$ python -q
>>> import numpy as np
>>> np.set_printoptions(precision=2, suppress=True, linewidth=200, floatmode="fixed")
>>> rd = lambda a: np.round(a, 2) + 0
>>> W0 = np.loadtxt("sample2.csv", delimiter=",")
>>> W0
array([[-9.00, -1.00,  2.00,  0.00],
       [-1.00, -9.00, -1.00,  2.00],
       [ 2.00, -1.00, -9.00, -1.00],
       [ 0.00,  2.00, -1.00, -9.00]])
>>> Uu, s, Vh = np.linalg.svd(W0, full_matrices=False)
>>> rd(Uu.T @ Uu)
array([[1.00, 0.00, 0.00, 0.00],
       [0.00, 1.00, 0.00, 0.00],
       [0.00, 0.00, 1.00, 0.00],
       [0.00, 0.00, 0.00, 1.00]])
>>> rd(s)
array([11.54, 10.62,  8.38,  5.46])
>>> (s > 1e-8).sum()
np.int64(4)
>>> Uu.shape, s.shape, Vh.shape
((4, 4), (4,), (4, 4))
>>> rd(s / s[0])
array([1.00, 0.92, 0.73, 0.47])
>>> rd(np.cumsum(s ** 2) / np.sum(s ** 2))
array([0.38, 0.71, 0.91, 1.00])
>>> rd(Vh @ Vh.T)
array([[1.00, 0.00, 0.00, 0.00],
       [0.00, 1.00, 0.00, 0.00],
       [0.00, 0.00, 1.00, 0.00],
       [0.00, 0.00, 0.00, 1.00]])
>>> vals, evecs = np.linalg.eigh(W0)
>>> rd(vals.sum()), np.trace(W0)
(np.float64(-36.0), np.float64(-36.0))
>>> rd(evecs.T @ evecs)
array([[1.00, 0.00, 0.00, 0.00],
       [0.00, 1.00, 0.00, 0.00],
       [0.00, 0.00, 1.00, 0.00],
       [0.00, 0.00, 0.00, 1.00]])
>>> rd(np.linalg.eigvalsh(W0 + -2 * np.eye(4)))
array([-13.54, -12.62, -10.38,  -7.46])
>>> rd(evecs.T @ W0 @ evecs)
array([[-11.54,   0.00,   0.00,   0.00],
       [  0.00, -10.62,   0.00,   0.00],
       [  0.00,   0.00,  -8.38,   0.00],
       [  0.00,   0.00,   0.00,  -5.46]])
>>> np.unique(vals.round(6) + 0, return_counts=True)[1]
array([1, 1, 1, 1])
>>> rd(np.abs(evecs[:, -1]))
array([0.46, 0.54, 0.54, 0.46])
>>> rd(evecs @ np.diag(vals) @ evecs.T)
array([[-9.00, -1.00,  2.00,  0.00],
       [-1.00, -9.00, -1.00,  2.00],
       [ 2.00, -1.00, -9.00, -1.00],
       [ 0.00,  2.00, -1.00, -9.00]])
>>> m1 = np.loadtxt("layer15.csv", delimiter=",")
>>> rd(m1)
array([[ -7.25, -11.45,  11.51,  -9.15],
       [  1.86,  16.41,  -1.78,  11.14],
       [  0.51,  16.69,   0.57,  11.00],
       [  3.64,  15.55,  -4.93,  10.99],
       [ -8.87,   7.63,  15.96,   2.92],
       [  7.55,  10.89, -12.08,   8.85],
       [  2.92, -15.98,  -6.43,  -9.74],
       [  8.72,   8.09, -14.33,   7.30],
       [ -8.95,   7.34,  16.08,   2.71],
       [ -4.37,  15.02,   8.84,   8.78],
       [ -0.98, -16.63,   0.25, -11.07],
       [ -9.53,  -4.85,  16.02,  -5.37],
       [  8.18,   9.54, -13.28,   8.12]])
>>> idx = m1[:, 1] > np.median(m1[:, 1])
>>> f = m1[idx].mean(axis=0) - m1[~idx].mean(axis=0)
>>> idx.astype(int)
array([0, 1, 1, 1, 0, 1, 0, 0, 0, 1, 0, 0, 1])
>>> ((m1 - m1.mean(axis=0)) @ f > 0).astype(int)
array([0, 1, 1, 1, 0, 1, 0, 1, 0, 1, 0, 0, 1])
>>> rd((((m1 - m1.mean(axis=0)) @ f > 0) == idx).mean())
np.float64(0.92)
>>> rng = np.random.default_rng(4750)
>>> M2 = m1 + rng.integers(-2, 3, (13, 2)) @ rng.integers(-2, 3, (2, 4))
>>> rd(M2)
array([[ -8.25, -10.45,  10.51,  -9.15],
       [ -0.14,  18.41,  -3.78,  11.14],
       [  1.51,  15.69,   1.57,  11.00],
       [  2.64,  15.55,  -6.93,  12.99],
       [ -7.87,   7.63,  17.96,   0.92],
       [  5.55,  10.89, -16.08,  12.85],
       [  3.92, -13.98,  -2.43, -15.74],
       [ 10.72,   8.09, -10.33,   3.30],
       [ -6.95,   5.34,  18.08,   2.71],
       [ -2.37,  17.02,  14.84,   0.78],
       [ -1.98, -16.63,  -1.75,  -9.07],
       [-10.53,  -2.85,  16.02,  -7.37],
       [  7.18,   7.54, -17.28,  14.12]])
>>> rd(np.linalg.svd(M2 - m1, compute_uv=False))
array([17.89,  6.33,  0.00,  0.00])
>>> rd(np.abs(M2 - m1).sum(axis=1))
array([ 3.00,  6.00,  3.00,  5.00,  5.00, 10.00, 13.00, 10.00,  6.00, 18.00,  5.00,  5.00, 13.00])
>>> np.linalg.matrix_rank(M2 - m1, tol=1e-8)
np.int64(2)
